% python3 -q
>>> import numpy as np
>>> import numpy.linalg as la
>>> np.set_printoptions(suppress=True, linewidth=160)
>>> J = np.loadtxt("arr.csv", delimiter=",")
>>> print(J.round(4))
[[ 0.0471  0.     -0.2118]
 [ 0.      1.      0.    ]
 [-0.2118  0.      0.9529]]
>>> vals, vecs = la.eigh(J)
>>> vec = np.array([1, 0, 1])
>>> print(np.round(la.eigvalsh(J[1:, 1:]), 4))
[0.9529 1.    ]
>>> print(np.round(vecs * np.maximum(vals, 0) @ vecs.T, 4))
[[ 0.0471  0.     -0.2118]
 [ 0.      1.      0.    ]
 [-0.2118  0.      0.9529]]
>>> w1 = np.array([[3, 1, 4, 2, 5, 0], [0, -5, 4, -1, -2, -5], [-1, 1, -2, 3, 2, 5]])
>>> coef = np.array([2, -1, -2, 1, 0, -1])
>>> H = np.maximum(J @ w1 + coef, 0)
>>> print((H > 0).astype(int))
[[1 0 0 1 0 0]
 [1 0 1 1 0 0]
 [1 0 0 1 1 1]]
>>> print(la.matrix_rank(H))
3
>>> Z = np.array([[6, 3], [7, 8], [3, 7], [1, 1], [8, 6], [6, 6]])
>>> print(w1 @ Z)
[[ 79  77]
 [-70 -55]
 [ 44  36]]
>>> print((J - J.T) / 2)
[[0. 0. 0.]
 [0. 0. 0.]
 [0. 0. 0.]]
>>> print(np.round(np.abs(la.eigvals(J)).max(), 4))
1.0
>>> print(np.round(J @ J, 4))
[[ 0.0471  0.     -0.2118]
 [ 0.      1.      0.    ]
 [-0.2118  0.      0.9529]]
>>> print(np.round(np.sort(np.abs(la.eigvals(J))), 4))
[0. 1. 1.]
>>> out = np.array([[7, -5, -1], [-4, 6, -4]])
>>> Z = np.kron(out, J)
>>> print(la.matrix_rank(Z))
4
>>> print(Z.shape)
(6, 9)
>>> print(np.abs(np.diag(la.qr(J)[1])) > 1e-9)
[ True  True False]
>>> print(np.round(np.trace(la.pinv(J) @ J), 4))
2.0
>>> print(np.round(J @ la.pinv(J) @ J, 4) + 0)
[[ 0.0471  0.     -0.2118]
 [ 0.      1.      0.    ]
 [-0.2118  0.      0.9529]]
>>> print(np.allclose(J[:-1].T @ la.lstsq(J[:-1].T, J[-1])[0], J[-1]))
True
>>> print(np.unique(J.round(6), axis=0).shape)
(3, 3)
>>> mat = np.load("x.npy")
>>> print(mat)
[[ 0.3251  0.0751  0.0447]
 [ 0.1046  0.3283  0.3441]
 [ 1.8022 -0.0677 -0.1514]
 [-2.2867  0.6025  0.3958]]
>>> rng = np.random.default_rng(132)
>>> idx = rng.permutation(3)
>>> out = mat[:, idx] * rng.choice([-1, 1], 3)
>>> print(out)
[[-0.0751  0.0447 -0.3251]
 [-0.3283  0.3441 -0.1046]
 [ 0.0677 -0.1514 -1.8022]
 [-0.6025  0.3958  2.2867]]
>>> U, _, vt = la.svd(mat.T @ out)
>>> print(np.round(U @ vt, 4) + 0)
[[ 0.  0. -1.]
 [-1.  0.  0.]
 [ 0.  1.  0.]]
>>> print(np.round(la.lstsq(mat, out)[0], 4) + 0)
[[ 0.  0. -1.]
 [-1.  0.  0.]
 [ 0.  1.  0.]]
>>> Z = np.array([[0.1, 0.0, 0.1, -0.9, 0.3, 1.1],
...     [2.1, -0.2, -0.5, -0.2, -0.4, 0.4],
...     [-2.3, 0.0, -0.8, -1.1, 0.3, -1.4],
...     [-0.6, -0.3, -0.2, 0.5, -0.7, 0.7]])
>>> arr = np.array([[2, 1, 0, 2],
...     [2, 2, 2, 1],
...     [2, 1, 0, 2],
...     [0, 1, 1, 1],
...     [2, 0, 0, 0],
...     [0, 2, 0, 0],
...     [1, 0, 1, 2],
...     [1, 1, 1, 1],
...     [2, 2, 1, 0],
...     [2, 0, 1, 1],
...     [2, 2, 1, 2],
...     [0, 1, 2, 0],
...     [2, 1, 1, 2],
...     [0, 2, 1, 1],
...     [0, 2, 1, 1],
...     [1, 0, 0, 0],
...     [2, 0, 1, 0],
...     [0, 0, 0, 0],
...     [2, 1, 2, 0],
...     [1, 0, 1, 2],
...     [0, 0, 1, 2],
...     [2, 0, 2, 2],
...     [0, 2, 0, 2],
...     [2, 1, 2, 1]]) @ Z + 0.05 * rng.normal(size=(24, 6))
>>> print(arr.round(4))
[[ 1.0918 -0.7436 -0.7636 -0.9683 -1.2484  3.9426]
 [-0.7609 -0.7914 -2.6345 -3.8365 -0.3269  0.7988]
 [ 1.0398 -0.8054 -0.6433 -1.0806 -1.2016  4.005 ]
 [-0.7368 -0.4754 -1.5108 -0.821  -0.7637 -0.2954]
 [ 0.1802 -0.0381  0.2273 -1.8233  0.5576  2.2357]
 [ 4.216  -0.4454 -0.9733 -0.3498 -0.7881  0.8612]
 [-3.4763 -0.5034 -1.1005 -0.9591 -0.837   1.0318]
 [-0.6719 -0.4945 -1.374  -1.7687 -0.4636  0.8262]
 [ 2.0749 -0.4088 -1.5547 -3.2978  0.0673  1.6469]
 [-2.7368 -0.3822 -0.6949 -2.4437  0.2602  1.5434]
 [ 0.8534 -0.953  -1.9961 -2.2978 -1.3414  3.0377]
 [-2.4437 -0.2571 -2.0213 -2.3676  0.0818 -2.5321]
 [-1.2097 -0.8229 -1.5007 -2.1285 -0.8497  2.553 ]
 [ 1.2762 -0.6591 -2.0178 -1.0387 -1.2143  0.0918]
 [ 1.2897 -0.747  -2.0067 -0.9982 -1.225   0.1323]
 [ 0.0629 -0.0457  0.1066 -0.9891  0.2849  1.0787]
 [-2.133   0.0711 -0.5857 -2.9197  0.8884  0.7965]
 [ 0.055   0.0464 -0.0045 -0.0245  0.0324 -0.0686]
 [-2.2374 -0.1899 -1.9183 -4.1746  0.8106 -0.2759]
 [-3.2971 -0.6719 -1.1593 -0.936  -0.7737  1.0644]
 [-3.5519 -0.616  -1.1575 -0.1671 -1.0583 -0.055 ]
 [-5.5125 -0.5112 -1.6689 -2.9477 -0.1804  0.7493]
 [ 2.9866 -1.0017 -1.4245  0.6302 -2.2515  2.1379]
 [-2.9298 -0.4915 -2.1029 -3.6457  0.0979  0.538 ]]
>>> hat = arr @ la.solve(arr.T @ arr, arr.T)
>>> print(round(float(np.trace(hat)), 4))
6.0
>>> print(np.round(hat @ arr[:, 4], 4))
[-1.2484 -0.3269 -1.2016 -0.7637  0.5576 -0.7881 -0.837  -0.4636  0.0673  0.2602 -1.3414  0.0818 -0.8497 -1.2143 -1.225   0.2849  0.8884  0.0324  0.8106
 -0.7737 -1.0583 -0.1804 -2.2515  0.0979]
